% ipython --no-banner

In [1]: import numpy as np

In [2]: import numpy.linalg as la

In [3]: np.set_printoptions(precision=3, suppress=True, linewidth=140)

In [4]: def tidy(a):
   ...:     return np.round(a, 3) + 0
   ...: 

In [5]: F = np.load("dump.npy")

In [6]: print(F)
[[ 32  24   4]
 [ 24  36 -42]
 [  4 -42 113]]

In [7]: la.lstsq(F[:-1].T, F[-1])[2]
Out[7]: np.int32(2)

In [8]: np.abs(np.diag(la.qr(F)[1])) > 1e-9
Out[8]: array([ True,  True, False])

In [9]: np.allclose(F[:-1].T @ la.lstsq(F[:-1].T, F[-1])[0], F[-1])
Out[9]: True

In [10]: tidy(np.trace(la.pinv(F) @ F))
Out[10]: np.float64(2.0)

In [11]: la.matrix_rank(F, rtol=0.1)
Out[11]: np.int64(2)

In [12]: [round(float(x), 3) for x in la.svd(F, compute_uv=False)[:3]]
Out[12]: [131.855, 49.145, 0.0]

In [13]: la.cond(F) > 100
Out[13]: np.True_

In [14]: tidy(la.norm(F, 2) / la.norm(F))
Out[14]: np.float64(0.937)

In [15]: Q, _ = la.qr(np.array([[0.4, -1.2, 0.1, 0.4],
    ...:     [-0.6, 0.6, -1.7, -0.2],
    ...:     [0.6, -0.2, 1.5, 0.6],
    ...:     [-0.1, 0.6, 1.0, -0.2]]))

In [16]: J = Q[:, :4]

In [17]: tidy(J)
Out[17]: 
array([[-0.424, -0.73 ,  0.241,  0.479],
       [ 0.636, -0.086, -0.419,  0.642],
       [-0.636,  0.48 , -0.454,  0.398],
       [ 0.106,  0.478,  0.748,  0.447]])

In [18]: other = J / np.sqrt((J ** 2).mean(axis=1, keepdims=True))

In [19]: la.matrix_rank(J - J.mean(axis=1, keepdims=True))
Out[19]: np.int64(3)

In [20]: tidy(other[3])
Out[20]: array([0.212, 0.956, 1.497, 0.895])
